In [1]: import numpy as np

In [2]: np.set_printoptions(precision=3, suppress=True, linewidth=120, floatmode="fixed")

In [3]: K = np.array([[0, 1, -3, 0, 3],
   ...:     [2, 0, 0, 3, 0],
   ...:     [0, 0, 0, 0, 0],
   ...:     [0, 0, -3, 0, 0],
   ...:     [0, 0, 0, 0, 0],
   ...:     [0, 0, 0, 2, 0],
   ...:     [1, -1, 0, 0, 0],
   ...:     [0, 0, 0, 0, 0]])

In [4]: print(K)
[[ 0  1 -3  0  3]
 [ 2  0  0  3  0]
 [ 0  0  0  0  0]
 [ 0  0 -3  0  0]
 [ 0  0  0  0  0]
 [ 0  0  0  2  0]
 [ 1 -1  0  0  0]
 [ 0  0  0  0  0]]

In [5]: P = K @ np.linalg.solve(K.T @ K, K.T)

In [6]: print(np.diag(P))
[1.000 1.000 0.000 1.000 0.000 1.000 1.000 0.000]

In [7]: print(np.trace(P))
5.0

In [8]: print(np.linalg.matrix_rank(np.eye(8) - P))
3

In [9]: print(np.allclose(P @ P, P))
True

In [10]: W1 = np.array([[0, 2, -1, 2, 0, -1],
    ...:     [-1, 2, 0, 1, 1, -1],
    ...:     [2, 1, 3, 0, -2, 1],
    ...:     [0, -1, 3, -1, 0, 1],
    ...:     [2, 0, 1, 3, -3, 3]])

In [11]: c = np.array([0, 3, 0, 2, 0, 2])

In [12]: H = np.maximum(K @ W1 + c, 0)

In [13]: print((H > 0).mean(axis=0))
[0.125 0.875 0.250 0.875 0.125 0.875]

In [14]: print(H)
[[ 0  2  0 12  0  7]
 [ 0  4  7  3  0  3]
 [ 0  3  0  2  0  2]
 [ 0  0  0  2  6  0]
 [ 0  3  0  2  0  2]
 [ 0  1  6  0  0  4]
 [ 1  3  0  3  0  2]
 [ 0  3  0  2  0  2]]

In [15]: C = np.array([[-9, 7], [7, -3], [-2, 9], [8, 0], [-9, -5], [1, 9]])

In [16]: print(W1 @ C)
[[ 31 -24]
 [ 21 -27]
 [  2  57]
 [-20  39]
 [ 34  65]]

In [17]: other = np.c_[K[:, :3] @ np.array([[0, -1, -2], [-1, 2, -1], [-2, 1, -2]]), np.array([3, 1, 3, -1, 0, 2, -2, 1])]

In [18]: print(other)
[[ 5 -1  5  3]
 [ 0 -2 -4  1]
 [ 0  0  0  3]
 [ 6 -3  6 -1]
 [ 0  0  0  0]
 [ 0  0  0  2]
 [ 1 -3 -1 -2]
 [ 0  0  0  1]]

In [19]: print(np.round(np.linalg.lstsq(K, other[:, 0])[0], 3) + 0)
[ 0.000 -1.000 -2.000  0.000  0.000]

In [20]: print(np.linalg.matrix_rank(other))
4

In [21]: print(np.linalg.norm(np.linalg.qr(K)[0].T @ other, axis=0) ** 2 / ((other ** 2).sum(axis=0) + 1e-12))
[1.000 1.000 1.000 0.655]

In [22]: M = np.load("case4.npy")

In [23]: print(M)
[[ 0.283 -0.142 -0.142  0.319 -0.248]
 [-0.142  0.071  0.071 -0.159  0.124]
 [-0.142  0.071  0.071 -0.159  0.124]
 [ 0.319 -0.159 -0.159  0.358 -0.279]
 [-0.248  0.124  0.124 -0.279  0.217]]

In [24]: w, evecs = np.linalg.eigh(M)

In [25]: print(np.abs(evecs[:, -1]))
[0.532 0.266 0.266 0.599 0.466]

In [26]: print(w.round(3) + 0)
[0.000 0.000 0.000 0.000 1.000]

In [27]: print(np.abs(evecs[:, -1]).round(6).argmax())
3

In [28]: print(np.round(evecs.T @ M @ evecs, 3) + 0)
[[0.000 0.000 0.000 0.000 0.000]
 [0.000 0.000 0.000 0.000 0.000]
 [0.000 0.000 0.000 0.000 0.000]
 [0.000 0.000 0.000 0.000 0.000]
 [0.000 0.000 0.000 0.000 1.000]]

In [29]: print(np.unique(w.round(6) + 0, return_counts=True)[1])
[4 1]

In [30]: other = np.array([[0, -3, 1], [0, 2, 1], [-2, -3, 3], [0, 0, 1], [2, -1, -3]])

In [31]: print(np.vstack([M, other.T]).shape)
(8, 5)

In [32]: print(np.linalg.matrix_rank(M @ other))
1

In [33]: print(np.einsum("ik,kj->ji", M, other))
[[-0.212  0.106  0.106 -0.239  0.186]
 [-0.460  0.230  0.230 -0.518  0.403]
 [ 0.779 -0.389 -0.389  0.876 -0.681]]

In [34]: print(np.linalg.matrix_rank(np.vstack([M, other.T])))
4

In [35]: print(other.T @ M.T)
[[-0.212  0.106  0.106 -0.239  0.186]
 [-0.460  0.230  0.230 -0.518  0.403]
 [ 0.779 -0.389 -0.389  0.876 -0.681]]

In [36]: print(M @ other)
[[-0.212 -0.460  0.779]
 [ 0.106  0.230 -0.389]
 [ 0.106  0.230 -0.389]
 [-0.239 -0.518  0.876]
 [ 0.186  0.403 -0.681]]

In [37]: Uu, sv, vt = np.linalg.svd(M)

In [38]: evecs = vt[:(sv > 1e-8).sum()]

In [39]: rng = np.random.default_rng(5378)

In [40]: x = M[4] + 4 * M[0] + rng.integers(2) * np.eye(5)[3]

In [41]: print(x)
[ 0.885 -0.442 -0.442  1.996 -0.774]

In [42]: print(np.round(np.linalg.norm(x - evecs.T @ evecs @ x), 3))
0.801

In [43]: print(evecs.T @ evecs)
[[ 0.283 -0.142 -0.142  0.319 -0.248]
 [-0.142  0.071  0.071 -0.159  0.124]
 [-0.142  0.071  0.071 -0.159  0.124]
 [ 0.319 -0.159 -0.159  0.358 -0.279]
 [-0.248  0.124  0.124 -0.279  0.217]]

In [44]: x = np.array([1, -2, 0, 3, -3])

In [45]: print(np.round((x - M @ x) @ (M @ x), 3))
-0.0

In [46]: print(M @ M @ x)
[ 2.265 -1.133 -1.133  2.549 -1.982]

In [47]: arr = np.maximum(np.array([[-9, -7, -9, -3],
    ...:     [3, 5, 1, -3],
    ...:     [1, 7, 4, -5],
    ...:     [4, -7, -9, -3],
    ...:     [-6, -2, 7, 9],
    ...:     [-6, -4, -5, 3],
    ...:     [6, 9, -6, 0],
    ...:     [-8, -7, -2, 3],
    ...:     [7, 2, -7, 2],
    ...:     [-9, -9, 4, -4],
    ...:     [-7, -8, -6, 3],
    ...:     [-5, 6, 2, 1],
    ...:     [2, -9, 6, 0],
    ...:     [-2, 0, 8, 7],
    ...:     [7, -6, 9, -8],
    ...:     [-3, 0, 3, -6],
    ...:     [2, 4, -7, 4],
    ...:     [-8, 4, 4, -4],
    ...:     [1, 8, 1, 8],
    ...:     [-7, 4, -9, 0],
    ...:     [0, -5, 1, -5],
    ...:     [-1, 4, -8, 7],
    ...:     [2, 5, 6, 2],
    ...:     [4, -1, -2, 9]]) @ np.array([[1, 0, 1, 0, -2, -3, -2, -1, 3],
    ...:     [-3, 2, -1, 3, -2, -3, -2, 0, -2],
    ...:     [1, -1, 1, 2, 3, 1, -1, 1, 0],
    ...:     [1, 2, 1, 2, 0, -1, -1, -1, -1]]) + np.array([1, 2, 1, 0, 2, 0, 3, 3, 2]), 0)

In [48]: print(arr)
[[ 1  0  0  0  7 42 47  6  0]
 [ 0  5  0 11  0  0  0  4  4]
 [ 0  2  0 19  0  0  0 11  0]
 [14  0  0  0  0  3 21  0 31]
 [17  9 13 26 39 22  3  7  0]
 [ 5  5  0  0  7 22 25  1  0]
 [ 0 26  0 15  0  0  0  0  2]
 [15  0  1  0 26 40 32  6  0]
 [ 0 17  1  0  0  0  0  0 17]
 [19  0  1  0 50 62 39 20  0]
 [15  0  0  0 14 36 36  1  0]
 [ 0 14  0 24  6  0  0  9  0]
 [36  0 18  0 34 27 11  7 26]
 [14  8 14 30 30  7  0  6  0]
 [27  0 15  0 27 14  0 13 43]
 [ 0  0  0  0 17 18 12 15  0]
 [ 0 25  0  6  0  0  0  0  0]
 [ 0  0  0 12 22 20 11 19  0]
 [ 0 33  3 42  0  0  0  0  0]
 [ 0 19  0  0  0  0 18  1  0]
 [12  0  2  0 15 21 17  9 17]
 [ 0 32  0 10  0  0  0  0  0]
 [ 0 10  6 31  6  0  0  5  0]
 [15 20 13 11  0  0  0  0  7]]

In [49]: x = np.array([2, 3, 0, 2, 2, 1, 0, 0, 3])

In [50]: rhs = arr @ x

In [51]: print(np.round(np.linalg.lstsq(arr, rhs)[0], 3) + 0)
[2.000 3.000 0.000 2.000 2.000 1.000 0.000 0.000 3.000]

In [52]: print(np.round(np.linalg.pinv(arr) @ arr, 3) + 0)
[[1.000 0.000 0.000 0.000 0.000 0.000 0.000 0.000 0.000]
 [0.000 1.000 0.000 0.000 0.000 0.000 0.000 0.000 0.000]
 [0.000 0.000 1.000 0.000 0.000 0.000 0.000 0.000 0.000]
 [0.000 0.000 0.000 1.000 0.000 0.000 0.000 0.000 0.000]
 [0.000 0.000 0.000 0.000 1.000 0.000 0.000 0.000 0.000]
 [0.000 0.000 0.000 0.000 0.000 1.000 0.000 0.000 0.000]
 [0.000 0.000 0.000 0.000 0.000 0.000 1.000 0.000 0.000]
 [0.000 0.000 0.000 0.000 0.000 0.000 0.000 1.000 0.000]
 [0.000 0.000 0.000 0.000 0.000 0.000 0.000 0.000 1.000]]

In [53]: try:
    ...:     np.linalg.solve(arr, rhs)
    ...: except np.linalg.LinAlgError as e:
    ...:     print("failed:", e)
    ...: 
failed: Last 2 dimensions of the array must be square

In [54]: rhs = rhs + 0.3 * rng.normal(size=24)

In [55]: print(rhs)
[ 57.754  49.485  43.911 124.016 213.204  61.151 113.824 121.967 101.515 200.167  94.245 101.924 244.550 178.912
 250.783  52.307  86.982  88.014 182.406  57.232 125.691 116.057 103.486 133.151]

In [56]: c, *_ = np.linalg.lstsq(arr, rhs)

In [57]: print(np.round(arr.T @ (rhs - arr @ c), 3) + 0)
[0.000 0.000 0.000 0.000 0.000 0.000 0.000 0.000 0.000]

In [58]: print(round(float(np.linalg.norm(rhs - arr @ c)), 3))
0.988
